% python3 -q
>>> import numpy as np
>>> np.set_printoptions(precision=2, suppress=True, linewidth=100)
>>> u = np.array([0, 2, 0, 2, 2, 2, 1, 1, 2, 1, 2])
>>> r1 = np.array([2, -2, 3, -2, -2, -1, 3, -3, -3, 2, -3, -3])
>>> J = u[:, None] + r1[None, :]
>>> J
array([[ 2, -2,  3, -2, -2, -1,  3, -3, -3,  2, -3, -3],
       [ 4,  0,  5,  0,  0,  1,  5, -1, -1,  4, -1, -1],
       [ 2, -2,  3, -2, -2, -1,  3, -3, -3,  2, -3, -3],
       [ 4,  0,  5,  0,  0,  1,  5, -1, -1,  4, -1, -1],
       [ 4,  0,  5,  0,  0,  1,  5, -1, -1,  4, -1, -1],
       [ 4,  0,  5,  0,  0,  1,  5, -1, -1,  4, -1, -1],
       [ 3, -1,  4, -1, -1,  0,  4, -2, -2,  3, -2, -2],
       [ 3, -1,  4, -1, -1,  0,  4, -2, -2,  3, -2, -2],
       [ 4,  0,  5,  0,  0,  1,  5, -1, -1,  4, -1, -1],
       [ 3, -1,  4, -1, -1,  0,  4, -2, -2,  3, -2, -2],
       [ 4,  0,  5,  0,  0,  1,  5, -1, -1,  4, -1, -1]])
>>> r = np.linalg.matrix_rank(J)
>>> r
np.int64(2)
>>> null = np.linalg.svd(J)[2][r:].T
>>> [int(np.linalg.matrix_rank(J[:i])) for i in range(1, len(J) + 1)]
[1, 2, 2, 2, 2, 2, 2, 2, 2, 2, 2]
>>> null.shape
(12, 10)
>>> [int(np.linalg.matrix_rank(np.delete(J, i, axis=0))) for i in range(11)]
[2, 2, 2, 2, 2, 2, 2, 2, 2, 2, 2]
>>> [int(np.linalg.matrix_rank(J[:, :j + 1])) for j in range(12)]
[1, 2, 2, 2, 2, 2, 2, 2, 2, 2, 2, 2]
>>> left, sv, VT = np.linalg.svd(J)
>>> sv.round(2) + 0
array([28.39,  8.55,  0.  ,  0.  ,  0.  ,  0.  ,  0.  ,  0.  ,  0.  ,  0.  ,  0.  ])
>>> Y = left[:, :2] @ np.diag(sv[:2]) @ VT[:2]
>>> Y.round(2) + 0
array([[ 2., -2.,  3., -2., -2., -1.,  3., -3., -3.,  2., -3., -3.],
       [ 4.,  0.,  5.,  0.,  0.,  1.,  5., -1., -1.,  4., -1., -1.],
       [ 2., -2.,  3., -2., -2., -1.,  3., -3., -3.,  2., -3., -3.],
       [ 4.,  0.,  5.,  0.,  0.,  1.,  5., -1., -1.,  4., -1., -1.],
       [ 4.,  0.,  5.,  0.,  0.,  1.,  5., -1., -1.,  4., -1., -1.],
       [ 4.,  0.,  5.,  0.,  0.,  1.,  5., -1., -1.,  4., -1., -1.],
       [ 3., -1.,  4., -1., -1.,  0.,  4., -2., -2.,  3., -2., -2.],
       [ 3., -1.,  4., -1., -1.,  0.,  4., -2., -2.,  3., -2., -2.],
       [ 4.,  0.,  5.,  0.,  0.,  1.,  5., -1., -1.,  4., -1., -1.],
       [ 3., -1.,  4., -1., -1.,  0.,  4., -2., -2.,  3., -2., -2.],
       [ 4.,  0.,  5.,  0.,  0.,  1.,  5., -1., -1.,  4., -1., -1.]])
>>> round(np.abs(J - Y).max(), 2)
np.float64(0.0)
>>> round(np.linalg.norm(J - Y, 2), 2), round(sv[2], 2)
(np.float64(0.0), np.float64(0.0))
>>> np.linalg.matrix_rank(Y)
np.int64(2)
>>> np.linalg.matrix_rank(J, rtol=0.05)
np.int64(2)
>>> np.linalg.lstsq(J[:-1].T, J[-1])[2]
np.int32(2)
>>> np.round(J @ np.linalg.pinv(J) @ J, 2) + 0
array([[ 2., -2.,  3., -2., -2., -1.,  3., -3., -3.,  2., -3., -3.],
       [ 4.,  0.,  5.,  0.,  0.,  1.,  5., -1., -1.,  4., -1., -1.],
       [ 2., -2.,  3., -2., -2., -1.,  3., -3., -3.,  2., -3., -3.],
       [ 4.,  0.,  5.,  0.,  0.,  1.,  5., -1., -1.,  4., -1., -1.],
       [ 4.,  0.,  5.,  0.,  0.,  1.,  5., -1., -1.,  4., -1., -1.],
       [ 4.,  0.,  5.,  0.,  0.,  1.,  5., -1., -1.,  4., -1., -1.],
       [ 3., -1.,  4., -1., -1.,  0.,  4., -2., -2.,  3., -2., -2.],
       [ 3., -1.,  4., -1., -1.,  0.,  4., -2., -2.,  3., -2., -2.],
       [ 4.,  0.,  5.,  0.,  0.,  1.,  5., -1., -1.,  4., -1., -1.],
       [ 3., -1.,  4., -1., -1.,  0.,  4., -2., -2.,  3., -2., -2.],
       [ 4.,  0.,  5.,  0.,  0.,  1.,  5., -1., -1.,  4., -1., -1.]])
>>> np.round(np.trace(np.linalg.pinv(J) @ J), 2)
np.float64(2.0)
>>> u = np.array([5, 0])
>>> np.cross(J[0, :3], J[8, :3])
array([-10,   2,   8])
>>> np.array([np.convolve(row, u, "same") for row in J])
array([[ 10, -10,  15, -10, -10,  -5,  15, -15, -15,  10, -15, -15],
       [ 20,   0,  25,   0,   0,   5,  25,  -5,  -5,  20,  -5,  -5],
       [ 10, -10,  15, -10, -10,  -5,  15, -15, -15,  10, -15, -15],
       [ 20,   0,  25,   0,   0,   5,  25,  -5,  -5,  20,  -5,  -5],
       [ 20,   0,  25,   0,   0,   5,  25,  -5,  -5,  20,  -5,  -5],
       [ 20,   0,  25,   0,   0,   5,  25,  -5,  -5,  20,  -5,  -5],
       [ 15,  -5,  20,  -5,  -5,   0,  20, -10, -10,  15, -10, -10],
       [ 15,  -5,  20,  -5,  -5,   0,  20, -10, -10,  15, -10, -10],
       [ 20,   0,  25,   0,   0,   5,  25,  -5,  -5,  20,  -5,  -5],
       [ 15,  -5,  20,  -5,  -5,   0,  20, -10, -10,  15, -10, -10],
       [ 20,   0,  25,   0,   0,   5,  25,  -5,  -5,  20,  -5,  -5]])
>>> left, sv, VT = np.linalg.svd(J)
>>> evecs = VT[:(sv > 1e-8).sum()]
>>> rng = np.random.default_rng(63)
>>> x = J[6] + 3 * J[8] + rng.integers(2) * np.eye(12)[3]
>>> x
array([15., -1., 19., -1., -1.,  3., 19., -5., -5., 15., -5., -5.])
>>> evecs.T @ evecs
array([[ 0.19,  0.03,  0.23,  0.03,  0.03,  0.07,  0.23, -0.01, -0.01,  0.19, -0.01, -0.01],
       [ 0.03,  0.11,  0.01,  0.11,  0.11,  0.09,  0.01,  0.12,  0.12,  0.03,  0.12,  0.12],
       [ 0.23,  0.01,  0.29,  0.01,  0.01,  0.07,  0.29, -0.04, -0.04,  0.23, -0.04, -0.04],
       [ 0.03,  0.11,  0.01,  0.11,  0.11,  0.09,  0.01,  0.12,  0.12,  0.03,  0.12,  0.12],
       [ 0.03,  0.11,  0.01,  0.11,  0.11,  0.09,  0.01,  0.12,  0.12,  0.03,  0.12,  0.12],
       [ 0.07,  0.09,  0.07,  0.09,  0.09,  0.08,  0.07,  0.09,  0.09,  0.07,  0.09,  0.09],
       [ 0.23,  0.01,  0.29,  0.01,  0.01,  0.07,  0.29, -0.04, -0.04,  0.23, -0.04, -0.04],
       [-0.01,  0.12, -0.04,  0.12,  0.12,  0.09, -0.04,  0.16,  0.16, -0.01,  0.16,  0.16],
       [-0.01,  0.12, -0.04,  0.12,  0.12,  0.09, -0.04,  0.16,  0.16, -0.01,  0.16,  0.16],
       [ 0.19,  0.03,  0.23,  0.03,  0.03,  0.07,  0.23, -0.01, -0.01,  0.19, -0.01, -0.01],
       [-0.01,  0.12, -0.04,  0.12,  0.12,  0.09, -0.04,  0.16,  0.16, -0.01,  0.16,  0.16],
       [-0.01,  0.12, -0.04,  0.12,  0.12,  0.09, -0.04,  0.16,  0.16, -0.01,  0.16,  0.16]])
>>> round(np.linalg.norm(x - evecs.T @ evecs @ x), 2)
np.float64(0.0)
>>> np.linalg.matrix_rank(np.vstack([J, x]))
np.int64(2)
